% ipython --no-banner

In [1]: import numpy as np

In [2]: np.set_printoptions(precision=2, suppress=True, linewidth=160)

In [3]: m1 = np.array([[0, 2, 0], [0, 1, 0], [0, 1, 0]])

In [4]: m1[0] = m1[1]

In [5]: m1
Out[5]: 
array([[0, 1, 0],
       [0, 1, 0],
       [0, 1, 0]])

In [6]: np.linalg.matrix_power(m1, 4)
Out[6]: 
array([[0, 1, 0],
       [0, 1, 0],
       [0, 1, 0]])

In [7]: (m1 + m1.T) / 2
Out[7]: 
array([[0. , 0.5, 0. ],
       [0.5, 1. , 0.5],
       [0. , 0.5, 0. ]])

In [8]: round(np.linalg.det(m1), 2)
Out[8]: np.float64(0.0)

In [9]: np.sort(np.abs(np.linalg.eigvals(m1)))
Out[9]: array([0., 0., 1.])

In [10]: m1.inv()
Traceback (most recent call last):
  Cell In[10], line 1
    m1.inv()
AttributeError: 'numpy.ndarray' object has no attribute 'inv'


In [11]: np.trace(m1)
Out[11]: np.int64(1)

In [12]: np.linalg.determinant(m1)
Traceback (most recent call last):
  Cell In[12], line 1
    np.linalg.determinant(m1)
AttributeError: module 'numpy.linalg' has no attribute 'determinant'


In [13]: np.allclose(m1 @ m1.T, m1.T @ m1)
Out[13]: False

In [14]: r = np.linalg.matrix_rank(m1)

In [15]: r
Out[15]: np.int64(1)

In [16]: N = np.linalg.svd(m1)[2][r:].T

In [17]: [int(np.linalg.matrix_rank(m1[:i])) for i in range(1, len(m1) + 1)]
Out[17]: [1, 1, 1]

In [18]: np.allclose(m1 @ N, 0)
Out[18]: True

In [19]: N @ N.T
Out[19]: 
array([[1., 0., 0.],
       [0., 0., 0.],
       [0., 0., 1.]])

In [20]: Uu, sigma, vt = np.linalg.svd(m1)

In [21]: np.argmax(sigma[:-1] / (sigma[1:] + 1e-6)) + 1
Out[21]: np.int64(1)

In [22]: sigma
Out[22]: array([1.73, 0.  , 0.  ])

In [23]: Y = Uu[:, :1] @ np.diag(sigma[:1]) @ vt[:1]

In [24]: round(np.linalg.norm(m1 - Y) / np.linalg.norm(m1), 2)
Out[24]: np.float64(0.0)

In [25]: round(float(np.abs(m1 - Y).max()), 2)
Out[25]: 0.0

In [26]: np.linalg.matrix_rank(m1, rtol=0.05)
Out[26]: np.int64(1)

In [27]: np.linalg.matrix_rank(Y)
Out[27]: np.int64(1)

In [28]: data = np.load("block2.npy")

In [29]: data
Out[29]: 
array([[-0.64, -0.76, -0.07],
       [ 0.73, -0.64,  0.26],
       [-0.24,  0.12,  0.96]])

In [30]: Q, r_ = np.linalg.qr(data)

In [31]: Q @ r_
Out[31]: 
array([[-0.64, -0.76, -0.07],
       [ 0.73, -0.64,  0.26],
       [-0.24,  0.12,  0.96]])

In [32]: np.trace(Q @ Q.T)
Out[32]: np.float64(3.0)

In [33]: Q
Out[33]: 
array([[-0.64, -0.76, -0.07],
       [ 0.73, -0.64,  0.26],
       [-0.24,  0.12,  0.96]])

In [34]: hat = np.triu(np.array([[1, 0, 2], [-2, 2, 1], [-1, 0, -1]]), 1) + np.eye(3)

In [35]: Y = hat @ Q @ np.linalg.inv(hat)

In [36]: hat @ Q - Q @ hat
Out[36]: 
array([[-0.48,  0.24,  3.98],
       [-0.24,  0.12,  0.15],
       [ 0.  ,  0.  ,  0.36]])

In [37]: Y
Out[37]: 
array([[-1.13, -0.52,  4.64],
       [ 0.48, -0.52,  0.77],
       [-0.24,  0.12,  1.33]])

In [38]: np.linalg.matrix_rank(Y)
Out[38]: np.int64(3)

In [39]: round(float(np.linalg.det(Y)), 2)
Out[39]: 1.0

In [40]: Q, r_ = np.linalg.qr(Y)

In [41]: Q.shape, r_.shape
Out[41]: ((3, 3), (3, 3))

In [42]: np.allclose(r_.T @ r_, Y.T @ Y)
Out[42]: True

In [43]: r_
Out[43]: 
array([[ 1.25,  0.25, -4.14],
       [ 0.  ,  0.7 , -2.33],
       [ 0.  ,  0.  ,  1.14]])

In [44]: np.abs(np.diag(r_))
Out[44]: array([1.25, 0.7 , 1.14])

In [45]: np.round(Q.T @ Q, 2) + 0
Out[45]: 
array([[1., 0., 0.],
       [0., 1., 0.],
       [0., 0., 1.]])

In [46]: np.linalg.matrix_power(r_ - np.diag(np.diag(r_)), 3)
Out[46]: 
array([[0., 0., 0.],
       [0., 0., 0.],
       [0., 0., 0.]])

In [47]: np.linalg.matrix_rank(r_ - r_[0, 0] * np.eye(3))
Out[47]: np.int64(2)

In [48]: r_ @ r_
Out[48]: 
array([[  1.56,   0.48, -10.47],
       [  0.  ,   0.49,  -4.29],
       [  0.  ,   0.  ,   1.3 ]])

In [49]: F = np.load("mat.npy")

In [50]: F
Out[50]: 
array([[-2.,  1.,  0.],
       [ 0., -2.,  1.],
       [ 0.,  0., -2.]])

In [51]: np.einsum("ii->", F)
Out[51]: np.float64(-6.0)

In [52]: round(np.linalg.det(2 * F), 2), round(float(np.linalg.det(F)), 2)
Out[52]: (np.float64(-64.0), -8.0)

In [53]: np.einsum("ij,ji->", F, F)
Out[53]: np.float64(12.0)

In [54]: w, V = np.linalg.eig(F)

In [55]: np.sort(np.linalg.eigvals(np.linalg.inv(F)))
Out[55]: array([-0.5, -0.5, -0.5])

In [56]: w
Out[56]: array([-2., -2., -2.])

In [57]: hat = np.triu(np.array([[2, 1, 1], [0, -2, -2], [-2, -2, 0]]), 1) + np.eye(3)

In [58]: Y = hat @ F @ np.linalg.inv(hat)

In [59]: hat @ F - F @ hat
Out[59]: 
array([[0., 0., 3.],
       [0., 0., 0.],
       [0., 0., 0.]])

In [60]: K = np.load("m.npy")

In [61]: K
Out[61]: 
array([[ 0, -1, -3],
       [ 1,  0,  5],
       [ 3, -5,  0]])

In [62]: # skew, so no eigenvalue has a real part

In [63]: x0 = np.array([0, 0, 0])

In [64]: np.round(np.linalg.eigvals(K).real, 2) + 0
Out[64]: array([0., 0., 0.])

In [65]: np.round(np.linalg.svd(K, compute_uv=False), 2) + 0
Out[65]: array([5.92, 5.92, 0.  ])

In [66]: Q = np.linalg.solve(np.eye(3) - K, np.eye(3) + K)

In [67]: np.round(np.linalg.det(Q), 2)
Out[67]: np.float64(1.0)

In [68]: np.round(Q @ Q.T, 2) + 0
Out[68]: 
array([[1., 0., 0.],
       [0., 1., 0.],
       [0., 0., 1.]])

In [69]: np.linalg.matrix_power(K, 2)
Out[69]: 
array([[-10,  15,  -5],
       [ 15, -26,  -3],
       [ -5,  -3, -34]])

In [70]: np.round(np.sort(np.abs(np.linalg.eigvals(K))), 2) + 0
Out[70]: array([0.  , 5.92, 5.92])

In [71]: (K + K.T) / 2
Out[71]: 
array([[0., 0., 0.],
       [0., 0., 0.],
       [0., 0., 0.]])

In [72]: J = np.load("arr.npy")

In [73]: J
Out[73]: 
array([[ 9.24,  3.46, -1.65],
       [-6.72,  5.12, -5.35],
       [-6.38, -6.27,  4.46],
       [ 8.97, -2.63,  3.54],
       [-4.57, -7.07,  5.41],
       [ 9.75, -0.81,  2.09],
       [ 7.14,  5.79, -3.94],
       [-7.33,  4.62, -5.  ],
       [-9.67, -2.45,  0.71],
       [ 5.14, -6.14,  6.  ],
       [-5.61,  5.87, -5.84],
       [-9.23,  2.17, -3.18],
       [ 5.2 , -6.11,  5.98],
       [-8.63, -4.38,  2.53]])

In [74]: # null space of dimension 1

In [75]: Xs = J - J.mean(axis=0)

In [76]: V = np.linalg.svd(Xs)[2][:2]

In [77]: Y = Xs - Xs @ V.T @ V

In [78]: np.diag(V.T @ V)
Out[78]: array([0.99, 0.58, 0.43])

In [79]: (Xs @ V.T).std(axis=0)
Out[79]: array([7.76, 6.2 ])

In [80]: np.round(np.linalg.norm(Y) / np.linalg.norm(Xs), 2)
Out[80]: np.float64(0.0)

In [81]: np.linalg.norm(Y, axis=1).round(6).argmax()
Out[81]: np.int64(0)
